$ ipython --no-banner

In [1]: import numpy as np

In [2]: from numpy import linalg as LA

In [3]: np.set_printoptions(suppress=True, linewidth=200)

In [4]: def tidy(a):
   ...:     return np.round(a, 2) + 0
   ...: 

In [5]: W0 = np.load("layer4.npy")

In [6]: print(W0)
[[ 7  3  6  2  2]
 [ 7  3  6  2  2]
 [ 7  3  6  2  2]
 [ 5  1  2  0  2]
 [ 5  1  2  0  2]
 [ 6  2  4  0  2]
 [ 9  5 10  6  2]
 [ 7  3  6  2  2]
 [ 9  5 10  6  2]
 [ 8  4  8  4  2]
 [ 8  4  8  4  2]
 [ 5  1  2  0  2]
 [ 8  4  8  4  2]
 [ 5  1  2  0  2]
 [ 9  5 10  6  2]
 [ 6  2  4  0  2]
 [ 8  4  8  4  2]
 [ 9  5 10  6  2]
 [ 8  4  8  4  2]
 [ 8  4  8  4  2]
 [ 6  2  4  0  2]
 [ 7  3  6  2  2]
 [ 7  3  6  2  2]
 [ 5  1  2  0  2]
 [ 5  1  2  0  2]
 [ 9  5 10  6  2]
 [ 6  2  4  0  2]
 [ 6  2  4  0  2]
 [ 5  1  2  0  2]
 [ 6  2  4  0  2]
 [ 6  2  4  0  2]]

In [7]: # null space of dimension 2

In [8]: left, sv, vt = LA.svd(W0)

In [9]: vecs = vt[:(sv > 1e-8).sum()]

In [10]: rng = np.random.default_rng(7)

In [11]: x = W0[22] + 4 * W0[17] + rng.integers(2) * np.eye(5)[2]

In [12]: print(x)
[43. 23. 47. 26. 10.]

In [13]: print(LA.matrix_rank(np.vstack([W0, x])))
4

In [14]: print(tidy(LA.norm(x - vecs.T @ vecs @ x)))
0.48

In [15]: print(np.allclose(vecs.T @ vecs @ x, x))
False

In [16]: rank = LA.matrix_rank(W0)

In [17]: print(rank)
3

In [18]: ns = LA.svd(W0)[2][rank:].T

In [19]: print(np.allclose(W0 @ ns, 0))
True

In [20]: print([int(LA.matrix_rank(np.delete(W0, i, axis=0))) for i in range(31)])
[3, 3, 3, 3, 3, 3, 3, 3, 3, 3, 3, 3, 3, 3, 3, 3, 3, 3, 3, 3, 3, 3, 3, 3, 3, 3, 3, 3, 3, 3, 3]

In [21]: print(LA.matrix_rank(W0.T @ W0), LA.matrix_rank(W0 @ W0.T))
3 3

In [22]: x = np.array([2, 3, 6, 4, 6])

In [23]: h = np.maximum(W0 @ x, 0)

In [24]: print(W0.T @ h)
[17678  8158 16316  7314  4760]

In [25]: print(np.maximum(W0 @ (3 * x), 0))
[237 237 237 111 111 162 387 237 387 312 312 111 312 111 387 162 312 387 312 312 162 237 237 111 111 387 162 162 111 162 162]

In [26]: print(np.maximum(W0 @ x, 0) - np.maximum(-W0 @ x, 0))
[ 79  79  79  37  37  54 129  79 129 104 104  37 104  37 129  54 104 129 104 104  54  79  79  37  37 129  54  54  37  54  54]

In [27]: print(np.argsort(-LA.norm(W0, axis=0).round(6), kind="stable")[:3])
[0 2 1]

In [28]: print(tidy(LA.norm(W0, 2) / LA.norm(W0)))
0.98

In [29]: print([round(float(x), 2) for x in LA.svd(W0, compute_uv=False)[:3]])
[57.92, 11.18, 2.22]

In [30]: print(tidy(LA.norm(W0, 2)))
57.92

In [31]: print(tidy(LA.norm(W0[27], 1)), tidy(LA.norm(W0[27], np.inf)))
14.0 6.0

In [32]: print(tidy(LA.norm(W0, "nuc")))
71.31

In [33]: print(tidy(LA.norm(W0, axis=0)))
[38.86 17.61 35.21 17.32 11.14]

In [34]: F = np.loadtxt("sample8.csv", delimiter=",")

In [35]: print(F)
[[27. -2.  1. -1.  1.]
 [-3.  3. -1.  1.  3.]
 [ 0.  2. 10.  2. -3.]
 [ 2. -2. -2. 33.  0.]
 [-2.  3.  0.  1. 10.]]

In [36]: print(np.allclose(F, F.T))
False

In [37]: LA.determinant(F)
AttributeError: module 'numpy.linalg' has no attribute 'determinant'


In [38]: O, _ = LA.qr(np.array([[1.5, 0.1], [-0.4, -1.3]]))

In [39]: vecs, _ = LA.qr(np.array([[-0.2, 1.2, 0.5, 2.5],
    ...:     [-1.1, -2.1, -0.1, -0.3],
    ...:     [-1.6, -1.8, 1.0, 0.4],
    ...:     [0.0, -0.2, -0.9, -0.9]]))

In [40]: sv = 20 * 0.5 ** np.arange(2)

In [41]: J = O[:, :2] * sv @ vecs[:2]

In [42]: print(tidy(J))
[[  0.53 -18.22  -4.9    4.87]
 [ -5.97   0.63   4.12  -8.17]]

In [43]: print(tidy(LA.norm(J, axis=1)))
[19.5  10.95]

In [44]: print(tidy(LA.norm(J, 2)))
20.0

In [45]: print(tidy(LA.norm(J, 1)), tidy(LA.norm(J, np.inf)))
18.86 28.52

In [46]: print(tidy(LA.norm(J[0] - J[1])))
25.48

In [47]: J @ J
ValueError: matmul: Input operand 1 has a mismatch in its core dimension 0, with gufunc signature (n?,k),(k,m?)->(n?,m?) (size 2 is different from 4)


In [48]: cov = J.T @ J

In [49]: print(np.allclose(cov, cov.T))
True

In [50]: print(tidy(LA.svd(J, compute_uv=False) ** 2))
[400. 100.]

In [51]: t3 = np.stack([J, -1 * J, J[::-1]])

In [52]: print(tidy(t3.sum(axis=0)))
[[ -5.97   0.63   4.12  -8.17]
 [  0.53 -18.22  -4.9    4.87]]

In [53]: M2 = np.array([[3, 1, 3], [3, 3, 2], [1, 2, 2], [1, 0, 1]])

In [54]: print(LA.matrix_rank(J @ M2))
2

In [55]: print(tidy(np.einsum("ik,kj->ij", J, M2)))
[[-53.12 -63.94 -39.79]
 [-20.07   4.18 -16.58]]

In [56]: print(np.vstack([J, M2.T]).shape)
(5, 4)

In [57]: print(LA.matrix_rank(np.vstack([J, M2.T])))
4

In [58]: print(tidy(M2.T @ J.T))
[[-53.12 -20.07]
 [-63.94   4.18]
 [-39.79 -16.58]]

In [59]: print(tidy(np.einsum("ij,ij->i", J, J)))
[380.08 119.92]

In [60]: M2 = np.array([[-2, 2, 2], [1, -3, 5]])

In [61]: cent = np.kron(M2, J)

In [62]: print(LA.matrix_rank(cent))
4

In [63]: print(cent.shape)
(4, 12)

In [64]: K = np.loadtxt("mat.csv", delimiter=",")

In [65]: print(K)
[[-2. -2. -2. -2.]
 [-2. -4. -4. -4.]
 [-2. -4. -6. -6.]
 [-2. -4. -6. -8.]]

In [66]: O, vecs = LA.qr(K[:, :1])[0], LA.qr(K[:, 1:])[0]

In [67]: sv = LA.svd(O.T @ vecs, compute_uv=False)

In [68]: print(tidy(sv))
[0.97]

In [69]: print(tidy(np.degrees(np.arccos(sv.clip(0, 1)))))
[12.92]
